% python3 -q
>>> import numpy as np
>>> from numpy import linalg as LA
>>> np.set_printoptions(precision=1, suppress=True, linewidth=200)
>>> mat = np.load("test15.npy")
>>> mat
array([[4., 1., 1., 1., 1., 1.],
       [1., 4., 1., 1., 1., 1.],
       [1., 1., 4., 1., 1., 1.],
       [1., 1., 1., 4., 1., 1.],
       [1., 1., 1., 1., 4., 1.],
       [1., 1., 1., 1., 1., 4.]])
>>> U, sv, vt = LA.svd(mat, full_matrices=False)
>>> (sv > 1e-8).sum()
np.int64(6)
>>> np.cumsum(sv ** 2) / np.sum(sv ** 2)
array([0.6, 0.7, 0.8, 0.9, 0.9, 1. ])
>>> np.round(U.T @ mat @ vt.T, 1) + 0
array([[9., 0., 0., 0., 0., 0.],
       [0., 3., 0., 0., 0., 0.],
       [0., 0., 3., 0., 0., 0.],
       [0., 0., 0., 3., 0., 0.],
       [0., 0., 0., 0., 3., 0.],
       [0., 0., 0., 0., 0., 3.]])
>>> sv
array([9., 3., 3., 3., 3., 3.])
>>> w1 = np.array([[1, 1], [2, 3], [0, 2], [3, 3], [0, 1], [0, 2]])
>>> c = np.array([0, 2])
>>> H = np.maximum(mat @ w1 + c, 0)
>>> H
array([[ 9., 17.],
       [12., 23.],
       [ 6., 20.],
       [15., 23.],
       [ 6., 17.],
       [ 6., 20.]])
>>> (H > 0).mean(axis=0)
array([1., 1.])
>>> C = np.array([[2, 9, -4], [9, -7, -2]])
>>> (H @ C).round(6).argmax(axis=1)
array([0, 0, 0, 0, 0, 0])
>>> L = LA.cholesky(mat)
>>> L @ L.T
array([[4., 1., 1., 1., 1., 1.],
       [1., 4., 1., 1., 1., 1.],
       [1., 1., 4., 1., 1., 1.],
       [1., 1., 1., 4., 1., 1.],
       [1., 1., 1., 1., 4., 1.],
       [1., 1., 1., 1., 1., 4.]])
>>> LA.eigvalsh(mat).min() > 0
np.True_
>>> L
array([[2. , 0. , 0. , 0. , 0. , 0. ],
       [0.5, 1.9, 0. , 0. , 0. , 0. ],
       [0.5, 0.4, 1.9, 0. , 0. , 0. ],
       [0.5, 0.4, 0.3, 1.9, 0. , 0. ],
       [0.5, 0.4, 0.3, 0.3, 1.9, 0. ],
       [0.5, 0.4, 0.3, 0.3, 0.2, 1.8]])
>>> mat / np.sqrt(np.outer(np.diag(mat), np.diag(mat)))
array([[1. , 0.2, 0.2, 0.2, 0.2, 0.2],
       [0.2, 1. , 0.2, 0.2, 0.2, 0.2],
       [0.2, 0.2, 1. , 0.2, 0.2, 0.2],
       [0.2, 0.2, 0.2, 1. , 0.2, 0.2],
       [0.2, 0.2, 0.2, 0.2, 1. , 0.2],
       [0.2, 0.2, 0.2, 0.2, 0.2, 1. ]])
>>> r0, r1 = L[2], L[4]
>>> round(float(r0 @ r0), 1)
4.0
>>> p = (r0 @ r1) / (r0 @ r0) * r0
>>> r1 - p
array([ 0.4,  0.3, -0.2,  0.3,  1.9,  0. ])
>>> np.outer(r0, r1)
array([[0.2, 0.2, 0.2, 0.1, 0.9, 0. ],
       [0.2, 0.1, 0.1, 0.1, 0.7, 0. ],
       [0.9, 0.7, 0.6, 0.5, 3.5, 0. ],
       [0. , 0. , 0. , 0. , 0. , 0. ],
       [0. , 0. , 0. , 0. , 0. , 0. ],
       [0. , 0. , 0. , 0. , 0. , 0. ]])
>>> round(float(LA.norm(r0 + r1) ** 2 + LA.norm(r0 - r1) ** 2), 1)
16.0
>>> np.round((r1 - p) @ r0, 1)
np.float64(-0.0)
>>> p
array([0.1, 0.1, 0.5, 0. , 0. , 0. ])
>>> F = np.array([[0, 2, 1, -3, 1],
...     [0, 1, 2, 2, 1],
...     [0, 0, -2, 2, 0],
...     [0, 0, 0, 1, 3],
...     [0, 0, 0, 0, 0]])
>>> np.argsort(-LA.norm(F, axis=0).round(6), kind="stable")[:3]
array([3, 4, 2])
>>> [round(float(x), 1) for x in LA.svd(F, compute_uv=False)[:3]]
[4.5, 3.8, 2.4]
>>> round(float(LA.norm(F, 2) / LA.norm(F)), 1)
0.7
>>> LA.cond(F) > 100
np.True_
>>> def softmax(z):
...     e = np.exp(z - z.max(axis=-1, keepdims=True))
...     return e / e.sum(axis=-1, keepdims=True)
... 
>>> np.round(softmax(F[0] + -1), 1) + 0
array([0.1, 0.5, 0.2, 0. , 0.2])
>>> np.round(softmax(10 * F[0]), 1) + 0
array([0., 1., 0., 0., 0.])
>>> att = F @ F.T / np.sqrt(5)
>>> np.round(softmax(att + np.triu(np.full(att.shape, -np.inf), 1)), 1) + 0
array([[1. , 0. , 0. , 0. , 0. ],
       [0. , 1. , 0. , 0. , 0. ],
       [0. , 0. , 1. , 0. , 0. ],
       [0. , 0.1, 0. , 0.9, 0. ],
       [0.2, 0.2, 0.2, 0.2, 0.2]])
>>> np.round(softmax(att), 1) + 0
array([[1. , 0. , 0. , 0. , 0. ],
       [0. , 0.9, 0. , 0.1, 0. ],
       [0. , 0. , 0.9, 0.1, 0. ],
       [0. , 0.1, 0. , 0.9, 0. ],
       [0.2, 0.2, 0.2, 0.2, 0.2]])
>>> softmax(att)[0] @ F
array([ 0.,  2.,  1., -3.,  1.])
>>> softmax(att).round(6).argmax(axis=1)
array([0, 1, 2, 3, 0])
>>> round(float(LA.det(2 * F)), 1), round(float(LA.det(F)), 1)
(0.0, 0.0)
>>> np.kron(np.eye(2, dtype=int), F)
array([[ 0,  2,  1, -3,  1,  0,  0,  0,  0,  0],
       [ 0,  1,  2,  2,  1,  0,  0,  0,  0,  0],
       [ 0,  0, -2,  2,  0,  0,  0,  0,  0,  0],
       [ 0,  0,  0,  1,  3,  0,  0,  0,  0,  0],
       [ 0,  0,  0,  0,  0,  0,  0,  0,  0,  0],
       [ 0,  0,  0,  0,  0,  0,  2,  1, -3,  1],
       [ 0,  0,  0,  0,  0,  0,  1,  2,  2,  1],
       [ 0,  0,  0,  0,  0,  0,  0, -2,  2,  0],
       [ 0,  0,  0,  0,  0,  0,  0,  0,  1,  3],
       [ 0,  0,  0,  0,  0,  0,  0,  0,  0,  0]])
>>> LA.eigvals(F)
array([ 0.,  1., -2.,  1.,  0.])
>>> round(LA.eigvals(F).sum().real, 1)
np.float64(0.0)
>>> np.einsum("ii->", F)
np.int64(0)
>>> J = np.load("dump.npy")
>>> J
array([[  1.8,   3.9,   4.8,   1.3,   1.1,   0.3,   0.8,  -0.9,  -0.5],
       [  1. ,   2.7,   1.8,  -2.5,   0.5,   0.5,  -1.6, -10.4,   0.3],
       [ -4.8,  -0.8,  -6.8, -10.8,   0.4,   2.2,  -2.1,  -4. ,   0.6],
       [  0.5,   2.3,   1.3,  -7.1,   0.8,  -0.1,  -0.6,  -2.6,   0.6],
       [ -0.6,  -0.6,   2. ,  -4.9,  -0.9,   0.5,  -0.4,  -2.2,   0.5],
       [ -1.5,   2.3,  -0.4,  -8.3,   1.4,  -0.7,   2.3,  19.8,   0.6],
       [  8.5,   1.4,  -0.1,   3.9,   1.4,   0.3,  -1.2, -13.4,  -0.9],
       [  1.8,   2.6,   2.3,   0.1,  -1.1,  -0.5,  -0.5,   4.1,   0.4],
       [ -2.6,   0.1,  -2.6,   3.2,  -0.7,  -0.2,   1.3, -15.7,   0.2],
       [  4.8,   1.7,  -5.9,  -3.5,  -0.5,   0.2,  -0.5,  16.5,   0.6],
       [ -3. ,  -1.9,   6.8,  -2.6,   1.7,   0.8,  -0.8,   6. ,   1. ],
       [ -2.8,   0.7,  -5.3,  -2.8,   0.4,  -0.5,   0.2, -14.5,  -0.1],
       [ -0.4,   3. ,  -1. ,   1.2,   0.3,   1.4,   0.8,  16.3,   0.6],
       [  3.3,  -3.2,  -4. , -11.9,   0.3,  -1.6,   2.6,   4. ,  -0.5],
       [  6.4,   0.7,  -3.4,   9.2,  -0.5,   1.5,   1.5,   6.1,  -0.1],
       [ -1.7,  -1.2,  -0.3,  -4.6,   0.5,   1.1,   1.2,  -1.4,   0.3],
       [ -3.7,   0.9,  -3.8,   6.1,  -1.2,   1.1,   0.1,   0.9,   0.4],
       [ -1.3,   0.2,  -6.6,  -2. ,   1.5,  -1.3,  -1.2,  -0.1,   0.5],
       [ -3.7,   1.6,  -4.2,  -4.2,   0.9,  -0.5,  -0.1, -16. ,  -0.4],
       [  1.2,   0.6,   3.6,  -4.5,  -0.5,   0.8,   0.4,   8.7,   0.7],
       [  1.9,   0. ,  -8.7,  -7.7,  -0.3,  -1.7,   1.7,  20.7,  -0.1],
       [ -3.3,   3.9,   9.9,  -1.9,   0.7,   0.2,   0.9,  -7.7,   0.1],
       [ -2.1,  -2.1,  -1.5,  -7.7,  -0.7,   0.1,   0.1,  -7.8,  -0.7],
       [ -6.9,  -0.9,  -1. ,  -8.7,  -0.7,  -1. ,   0.2,   7.8,  -0.1],
       [  0.3,   1.2,  10.6,  -3.4,  -0.2,   0.3,   0.8,   0.2,  -0.1],
       [  4.9,   2.3,  -0.3,  -5.7,  -1.9,  -0.2,  -0.4,   0.6,  -0.1],
       [  0.6,   0.1,   0.5,  -9.5,   0.4,  -0.6,  -0.8,  -4.6,  -0.1],
       [  0.1,   1.4,  -2.1, -14.9,   1.1,   0.5,  -4. , -10.2,   0.9],
       [  5. ,   3.9,  -3.9,  -4.1,  -2. ,  -1.4,   0.6,   8.5,   0.4],
       [  3.1,  -0.9,   1.9,  10.5,   1.4,  -0.6,  -1. , -10.8,  -0.9],
       [ -1.2,   1.3,  -0.7,  -3.1,  -0.7,  -0.6,  -1. ,  -2.1,   0.2],
       [ -1.8,  -2.2,   0.8,   1.2,  -0.1,   1.5,   3.4, -12.9,   0.5],
       [ -0.5,   1.9,   0.3,   2.1,   0. ,  -1. ,   3. ,  -2.1,   0.9]])
>>> cen = J - J.mean(axis=0)
>>> vecs = LA.svd(cen)[2][:8]
>>> other = cen - cen @ vecs.T @ vecs
>>> LA.norm(other, axis=1).round(6).argmax()
np.int64(32)
>>> (cen @ vecs.T).std(axis=0)
array([10. ,  5.8,  4.2,  3.1,  1.7,  1.3,  0.9,  0.8])
>>> np.diag(vecs.T @ vecs)
array([1. , 1. , 1. , 1. , 1. , 1. , 1. , 1. , 0.1])
>>> gram = np.cov(J, rowvar=False)
>>> np.round(np.corrcoef(J[:, 4], J[:, 2])[0, 1], 1)
np.float64(0.2)
>>> gram.round(1) + 0
array([[ 11.5,   1.6,  -0.7,   5. ,  -0.4,  -0.4,  -0.1,   6. ,  -0.5],
       [  1.6,   3.4,   1.7,   1.7,  -0.1,  -0.1,  -0.3,   2.4,   0.1],
       [ -0.7,   1.7,  19.5,   4.1,   0.7,   0.9,   0.3,  -6.3,   0. ],
       [  5. ,   1.7,   4.1,  33. ,  -0.1,   1.2,   2. ,  -9.8,  -0.6],
       [ -0.4,  -0.1,   0.7,  -0.1,   0.9,   0.1,  -0.3,  -2.1,   0. ],
       [ -0.4,  -0.1,   0.9,   1.2,   0.1,   0.9,  -0.2,  -1.4,   0.1],
       [ -0.1,  -0.3,   0.3,   2. ,  -0.3,  -0.2,   2.3,   4.1,   0. ],
       [  6. ,   2.4,  -6.3,  -9.8,  -2.1,  -1.4,   4.1, 101. ,   1.6],
       [ -0.5,   0.1,   0. ,  -0.6,   0. ,   0.1,   0. ,   1.6,   0.3]])
>>> gram.shape
(9, 9)
>>> np.argsort(-J.std(axis=0).round(6), kind="stable")
array([7, 3, 2, 0, 1, 6, 4, 5, 8])
>>> np.round(np.corrcoef(J.T), 1) + 0
array([[ 1. ,  0.3,  0. ,  0.3, -0.1, -0.1,  0. ,  0.2, -0.3],
       [ 0.3,  1. ,  0.2,  0.2, -0.1, -0.1, -0.1,  0.1,  0.1],
       [ 0. ,  0.2,  1. ,  0.2,  0.2,  0.2,  0.1, -0.1,  0. ],
       [ 0.3,  0.2,  0.2,  1. ,  0. ,  0.2,  0.2, -0.2, -0.2],
       [-0.1, -0.1,  0.2,  0. ,  1. ,  0.1, -0.2, -0.2, -0.1],
       [-0.1, -0.1,  0.2,  0.2,  0.1,  1. , -0.2, -0.1,  0.3],
       [ 0. , -0.1,  0.1,  0.2, -0.2, -0.2,  1. ,  0.3, -0.1],
       [ 0.2,  0.1, -0.1, -0.2, -0.2, -0.1,  0.3,  1. ,  0.3],
       [-0.3,  0.1,  0. , -0.2, -0.1,  0.3, -0.1,  0.3,  1. ]])
>>> J.std(axis=0)
array([3.3, 1.8, 4.3, 5.7, 1. , 0.9, 1.5, 9.9, 0.5])
>>> W0 = np.array([[-2.0, 4.0, 0.0, 0.0],
...     [4.0, 1.0, 4.0, 0.0],
...     [0.0, 4.0, 3.0, 4.0],
...     [0.0, 0.0, 4.0, -3.0]])
>>> W0
array([[-2.,  4.,  0.,  0.],
       [ 4.,  1.,  4.,  0.],
       [ 0.,  4.,  3.,  4.],
       [ 0.,  0.,  4., -3.]])
>>> ev, vecs = LA.eig(W0)
>>> np.sort(LA.eigvals(W0 @ W0))
array([ 3.1, 17.2, 39.7, 59. ])
>>> np.round(np.prod(ev), 1)
np.float64(354.0)
>>> round(float(np.abs(LA.eigvals(W0)).max()), 1)
7.7
>>> LA.matrix_power(W0, 2)
array([[20., -4., 16.,  0.],
       [-4., 33., 16., 16.],
       [16., 16., 41.,  0.],
       [ 0., 16.,  0., 25.]])
>>> np.sort(np.abs(LA.eigvals(W0)))
array([1.8, 4.1, 6.3, 7.7])
>>> round(LA.det(W0), 1)
np.float64(354.0)
>>> (W0 + W0.T) / 2
array([[-2.,  4.,  0.,  0.],
       [ 4.,  1.,  4.,  0.],
       [ 0.,  4.,  3.,  4.],
       [ 0.,  0.,  4., -3.]])
>>> M = np.loadtxt("block18.csv", delimiter=",")
>>> M
array([[2., 0., 0., 1., 1., 1., 2., 1., 1., 0.],
       [3., 2., 2., 2., 0., 0., 0., 1., 1., 3.],
       [0., 3., 2., 3., 3., 0., 1., 1., 3., 0.],
       [1., 2., 1., 2., 2., 3., 3., 3., 3., 3.],
       [1., 0., 1., 2., 3., 0., 1., 3., 3., 0.],
       [2., 2., 1., 1., 1., 1., 0., 0., 1., 3.],
       [1., 2., 0., 0., 1., 2., 3., 0., 1., 3.],
       [2., 2., 1., 3., 1., 1., 3., 2., 3., 2.],
       [3., 2., 2., 0., 2., 1., 0., 3., 1., 1.],
       [2., 1., 3., 1., 1., 1., 1., 0., 1., 0.],
       [2., 1., 2., 2., 3., 2., 1., 0., 0., 1.],
       [2., 2., 2., 0., 0., 1., 0., 2., 1., 2.]])
>>> other = M / np.sqrt((M ** 2).mean(axis=1, keepdims=True))
>>> other[10]
array([1.2, 0.6, 1.2, 1.2, 1.8, 1.2, 0.6, 0. , 0. , 0.6])
>>> LA.norm(other, axis=1)
array([3.2, 3.2, 3.2, 3.2, 3.2, 3.2, 3.2, 3.2, 3.2, 3.2, 3.2, 3.2])
>>> M - M.mean(axis=1, keepdims=True)
array([[ 1.1, -0.9, -0.9,  0.1,  0.1,  0.1,  1.1,  0.1,  0.1, -0.9],
       [ 1.6,  0.6,  0.6,  0.6, -1.4, -1.4, -1.4, -0.4, -0.4,  1.6],
       [-1.6,  1.4,  0.4,  1.4,  1.4, -1.6, -0.6, -0.6,  1.4, -1.6],
       [-1.3, -0.3, -1.3, -0.3, -0.3,  0.7,  0.7,  0.7,  0.7,  0.7],
       [-0.4, -1.4, -0.4,  0.6,  1.6, -1.4, -0.4,  1.6,  1.6, -1.4],
       [ 0.8,  0.8, -0.2, -0.2, -0.2, -0.2, -1.2, -1.2, -0.2,  1.8],
       [-0.3,  0.7, -1.3, -1.3, -0.3,  0.7,  1.7, -1.3, -0.3,  1.7],
       [ 0. ,  0. , -1. ,  1. , -1. , -1. ,  1. ,  0. ,  1. ,  0. ],
       [ 1.5,  0.5,  0.5, -1.5,  0.5, -0.5, -1.5,  1.5, -0.5, -0.5],
       [ 0.9, -0.1,  1.9, -0.1, -0.1, -0.1, -0.1, -1.1, -0.1, -1.1],
       [ 0.6, -0.4,  0.6,  0.6,  1.6,  0.6, -0.4, -1.4, -1.4, -0.4],
       [ 0.8,  0.8,  0.8, -1.2, -1.2, -0.2, -1.2,  0.8, -0.2,  0.8]])
>>> other = np.c_[M[:, :3] @ np.array([[2, 4, 8], [3, 5, -5], [-1, -4, 5]]), np.array([2, -2, -2, -3, 0, 2, 0, 2, -3, -2, 3, 1])]
>>> other
array([[ 4.,  8., 16.,  2.],
       [10., 14., 24., -2.],
       [ 7.,  7., -5., -2.],
       [ 7., 10.,  3., -3.],
       [ 1.,  0., 13.,  0.],
       [ 9., 14., 11.,  2.],
       [ 8., 14., -2.,  0.],
       [ 9., 14., 11.,  2.],
       [10., 14., 24., -3.],
       [ 4.,  1., 26., -2.],
       [ 5.,  5., 21.,  3.],
       [ 8., 10., 16.,  1.]])
>>> LA.norm(LA.qr(M)[0].T @ other, axis=0) ** 2 / ((other ** 2).sum(axis=0) + 1e-12)
array([1. , 1. , 1. , 0.5])
>>> LA.matrix_rank(other)
np.int64(4)
>>> np.round(LA.lstsq(M, other[:, 0])[0], 1) + 0
array([ 2.,  3., -1.,  0.,  0.,  0.,  0.,  0.,  0.,  0.])
>>> LA.matrix_rank(np.c_[M, other])
np.int64(11)
>>> rng = np.random.default_rng(625)
>>> idx = rng.permutation(4)
>>> idx
array([2, 3, 0, 1])
>>> other = W0[idx][:, idx]
>>> np.diag(other)
array([ 3., -3., -2.,  1.])
>>> round(LA.norm(M[3], 1), 1), round(float(LA.norm(M[3], np.inf)), 1)
(np.float64(23.0), 3.0)
>>> LA.norm(M, axis=0)
array([6.7, 6.2, 5.7, 6.1, 6.3, 4.8, 5.9, 6.2, 6.6, 6.8])
>>> M[3] @ M[8]
np.float64(31.0)
>>> LA.norm(M, axis=1)
array([3.6, 5.7, 6.5, 7.7, 5.8, 4.7, 5.4, 6.8, 5.7, 4.4, 5.3, 4.7])
>>> LA.norm(M, axis=1).argmax()
np.int64(3)
>>> feats = np.load("case18.npy")
>>> feats
array([[-3,  0, -1,  3,  0,  1],
       [-1,  0, -1,  1,  0,  1],
       [ 0, -1, -1,  0,  1,  1],
       [-3,  0, -1, -6,  0, -2],
       [-1,  0, -1, -2,  0, -2],
       [ 0, -1, -1,  0, -2, -2]])
>>> other = feats + rng.integers(-2, 3, (6, 4)) @ rng.integers(-2, 3, (4, 6))
>>> other
array([[-1, -1,  4,  0,  1,  3],
       [ 1,  5, -4, -3, -3, -4],
       [-3, -6,  3,  3,  0,  7],
       [-8,  1, -5, -1,  4, -2],
       [-4,  9, -5, -4,  7, -7],
       [-9,  7, -2,  0,  5, -2]])
>>> np.abs(other - feats).sum(axis=1)
array([14, 22, 22, 19, 30, 25])
>>> other - feats
array([[ 2, -1,  5, -3,  1,  2],
       [ 2,  5, -3, -4, -3, -5],
       [-3, -5,  4,  3, -1,  6],
       [-5,  1, -4,  5,  4,  0],
       [-3,  9, -4, -2,  7, -5],
       [-9,  8, -1,  0,  7,  0]])
>>> LA.matrix_rank(other - feats, tol=1e-8)
np.int64(4)
>>> np.round(LA.svd(other - feats, compute_uv=False), 1) + 0
array([20.4, 13.9,  8. ,  4.1,  0. ,  0. ])
